% ipython --no-banner

In [1]: import numpy as np

In [2]: import numpy.linalg as la

In [3]: np.set_printoptions(suppress=True, linewidth=200)

In [4]: E = np.diag(np.array([-2, -2, -1, 0, 2, -4]))

In [5]: print(E)
[[-2  0  0  0  0  0]
 [ 0 -2  0  0  0  0]
 [ 0  0 -1  0  0  0]
 [ 0  0  0  0  0  0]
 [ 0  0  0  0  2  0]
 [ 0  0  0  0  0 -4]]

In [6]: Uu, sigma, vt = la.svd(E)

In [7]: print(sigma)
[4. 2. 2. 2. 1. 0.]

In [8]: M2 = Uu[:, :5] @ np.diag(sigma[:5]) @ vt[:5]

In [9]: print(la.matrix_rank(M2))
5

In [10]: print(np.round(la.norm(E - M2, 2), 1), sigma[5])
0.0 0.0

In [11]: print(M2)
[[-2.  0.  0.  0.  0.  0.]
 [ 0. -2.  0.  0.  0.  0.]
 [ 0.  0. -1.  0.  0.  0.]
 [ 0.  0.  0.  0.  0.  0.]
 [ 0.  0.  0.  0.  2.  0.]
 [ 0.  0.  0.  0.  0. -4.]]

In [12]: print(np.abs(E - M2).max())
0.0

In [13]: print(np.round(np.sort(la.eigvals(E)), 1))
[-4. -2. -2. -1.  0.  2.]

In [14]: print(E @ E)
[[ 4  0  0  0  0  0]
 [ 0  4  0  0  0  0]
 [ 0  0  1  0  0  0]
 [ 0  0  0  0  0  0]
 [ 0  0  0  0  4  0]
 [ 0  0  0  0  0 16]]

In [15]: print(np.prod(np.diag(E)), np.round(la.det(E), 1))
0 0.0

In [16]: Uu, sigma, vt = la.svd(E)

In [17]: vecs = vt[:(sigma > 1e-8).sum()]

In [18]: rng = np.random.default_rng(484875)

In [19]: vec = E[3] + -1 * E[4] + rng.integers(2) * np.eye(6)[1]

In [20]: print(vec)
[ 0.  1.  0.  0. -2.  0.]

In [21]: print(np.diag(vecs.T @ vecs))
[1. 1. 1. 0. 1. 1.]

In [22]: print(np.allclose(vecs.T @ vecs @ vec, vec))
True

In [23]: F = np.load("mat.npy")

In [24]: print(F)
[[ -8.  -24.7   6.7 -21.1   4.5  19.   -6.2 -17. ]
 [  8.1 -10.4   5.8 -10.1   1.9   6.1  -3.4  -2.1]
 [ -1.  -24.7   9.2 -22.2   5.2  18.   -6.5 -14.3]
 [  1.8 -20.4   7.8 -17.8   4.2  14.   -6.  -10.4]
 [ 15.4 -20.4  12.  -19.5   3.7  11.6  -8.1  -4.2]]

In [25]: print(la.matrix_rank(F, rtol=0.1))
2

In [26]: print(round(float(la.norm(F, 2) / la.norm(F)), 1))
1.0

In [27]: print([round(float(x), 1) for x in la.svd(F, compute_uv=False)[:3]])
[78.2, 21.7, 1.0]

In [28]: Uu, sigma, vt = la.svd(F, full_matrices=False)

In [29]: print(Uu.shape, sigma.shape, vt.shape)
(5, 5) (5,) (5, 8)

In [30]: print(sigma.round(1))
[78.2 21.7  1.   0.6  0.5]

In [31]: print(np.round(vt @ vt.T, 1) + 0)
[[1. 0. 0. 0. 0.]
 [0. 1. 0. 0. 0.]
 [0. 0. 1. 0. 0.]
 [0. 0. 0. 1. 0.]
 [0. 0. 0. 0. 1.]]

In [32]: print(np.abs(Uu[:, 0]).round(6).argmax())
2

In [33]: print(np.allclose(Uu * sigma @ vt, F))
True

In [34]: M2 = F + rng.integers(-2, 3, (5, 2)) @ rng.integers(-2, 3, (2, 8))

In [35]: print(M2.round(1))
[[ -6.  -22.7   2.7 -21.1   4.5  21.   -6.2 -13. ]
 [ 10.1 -12.4   4.8  -9.1  -0.1   4.1  -4.4  -4.1]
 [ -3.  -26.7  13.2 -22.2   5.2  16.   -6.5 -18.3]
 [ -0.2 -22.4  11.8 -17.8   4.2  12.   -6.  -14.4]
 [ 15.4 -16.4   9.  -20.5   5.7  15.6  -7.1   1.8]]

In [36]: print(la.matrix_rank(M2 - F, tol=1e-8))
2

In [37]: m1 = np.loadtxt("arr.csv", delimiter=",")

In [38]: print(m1)
[[ 2.3  3.1  3.3]
 [ 1.7  3.2  2.7]
 [ 2.   2.9  3.3]
 [ 1.9  2.8  3.1]
 [ 1.8  2.6  2.7]
 [ 1.8  2.8  3.5]
 [ 1.4  3.2  2.6]
 [ 1.9  2.8  2.8]
 [ 1.3  3.1  3.1]
 [ 1.7  2.8  2.5]
 [ 1.8  2.7  2.6]
 [ 2.3  3.   2.8]
 [ 1.9  3.4 -0.3]
 [ 2.   3.3  0.2]
 [ 2.4  2.7 -0.2]
 [ 2.3  3.2  0.2]
 [ 2.2  3.2  0.3]
 [ 2.2  3.1  0.2]
 [ 2.   3.   0.1]
 [ 1.9  3.1  0.2]
 [ 1.6  3.8 -0.3]
 [ 1.8  2.8 -0.2]
 [ 1.8  3.2  0.1]
 [ 1.9  3.5  0.2]]

In [39]: cen = m1 - m1.mean(axis=0)

In [40]: vecs = la.svd(cen)[2][:2]

In [41]: M2 = cen - cen @ vecs.T @ vecs

In [42]: print(np.round((cen @ vecs.T).std(axis=0), 1))
[1.5 0.3]

In [43]: print(np.round(M2.std(axis=0), 1) + 0)
[0.1 0.2 0. ]

In [44]: print(np.round(np.diag(vecs.T @ vecs), 1))
[0.6 0.4 1. ]

In [45]: print(np.round(np.cov(cen @ vecs.T, rowvar=False), 1) + 0)
[[2.3 0. ]
 [0.  0.1]]

In [46]: print(np.round(la.norm(M2) / la.norm(cen), 1))
0.1

In [47]: cen = m1 - m1.mean(axis=0)

In [48]: Uu, sigma, vt = la.svd(cen, full_matrices=False)

In [49]: print(np.round(np.abs(vt[-1]), 1))
[0.6 0.8 0.1]

In [50]: print(la.matrix_rank(cen))
3

In [51]: print(np.searchsorted(np.cumsum(sigma ** 2) / (sigma ** 2).sum(), 0.9) + 1)
1

In [52]: M = np.load("dump.npy")

In [53]: print(M)
[[ 2. -2. -2. -2.  1. -2.  0.  2. -2. -1.  0.  0.  0.]
 [ 1.  0.  1.  0.  2.  1.  1.  0. -1. -2.  0.  0.  0.]
 [ 0.  2. -1. -1.  2. -2. -2.  2.  2. -2.  2.  0.  0.]
 [ 2. -1.  1. -2.  0.  0.  2.  2. -1.  1.  2.  0.  0.]
 [ 2.  0.  2.  1. -2.  2. -1. -2. -2. -1.  0.  0.  0.]
 [ 0.  0.  0.  0.  2. -2.  1. -2.  1. -2.  1.  0.  0.]
 [-2.  2.  2. -2.  0.  1.  0.  2. -1.  0. -2.  0.  0.]
 [ 1.  1.  1.  1. -2.  2. -2.  0. -2. -2.  2.  0.  0.]
 [ 1. -1.  2. -2.  0. -2.  2. -2.  1.  2. -1.  0.  0.]
 [ 1. -2.  2. -2.  1.  2.  2. -2. -2. -1. -1.  0.  0.]
 [ 0.  2.  1.  2. -1.  2.  0. -1. -2. -1.  2.  0.  0.]
 [ 0.  0.  0.  0.  0.  0.  0.  0.  0.  0.  0. -1.  0.]
 [ 0.  0.  0.  0.  0.  0.  0.  0.  0.  0.  0. -1.  4.]]

In [54]: print(round(la.det(M), 1))
-110968.0

In [55]: M2 = M + rng.integers(-2, 3, (13, 12)) @ rng.integers(-2, 3, (12, 13))

In [56]: print(M2)
[[  8.   4. -10.  -9.  -9.   0.  13.  19.   0.  -1.   1.  -6.  10.]
 [ 11.   6.  -6.   6.   5.  -2.   0.   1.  -8.   0.   9.   0.   5.]
 [ -4.   9.   4.   3. -11.  -3.  -3.  -2.  -2. -13.   4.  -6.   7.]
 [ -9.   7.  11.  -8.  -1.   2.  -3.  -3.   0.   5.   6.  -7.  10.]
 [  6.  -8.   3.  -4.   0.  -7.  -6.   1.   8.   1.   3. -13.   2.]
 [  7.   9.  -6.  -2. -10.  -6.  -2.   2.  10.  -1.   1.   7.   7.]
 [-12.  13.  -2.  -3.  -5.  11.  -3.  -3. -13.  -7.   4.  -1.   3.]
 [ -1.  10.   3.  -4.   1.  -2.   1.  -6.  -5.   5.  11. -21.   6.]
 [ 15.  -2. -10.   1.  -3.  -6.   1.   1.  -9.  -3.   3.   6.   9.]
 [ -2. -12.   1.  -8.   9.  10.  13.   7.  -9.   3.  -1.  -2.  -6.]
 [ -9.   2.   2.   0.  -9.   4.   1.   1.   4.   1.  11.   2.   5.]
 [  7.   5.  -3.   5.  -5. -10.  -4.  -5.   6.  -3.  -1.  -6.   0.]
 [  2.  -2.   2.   3.  -5.   1.  -7.  -2.  -6.  -8.   2.   3.   2.]]

In [57]: print(np.abs(M2 - M).sum(axis=1))
[88. 60. 69. 74. 67. 71. 78. 80. 75. 75. 49. 59. 46.]
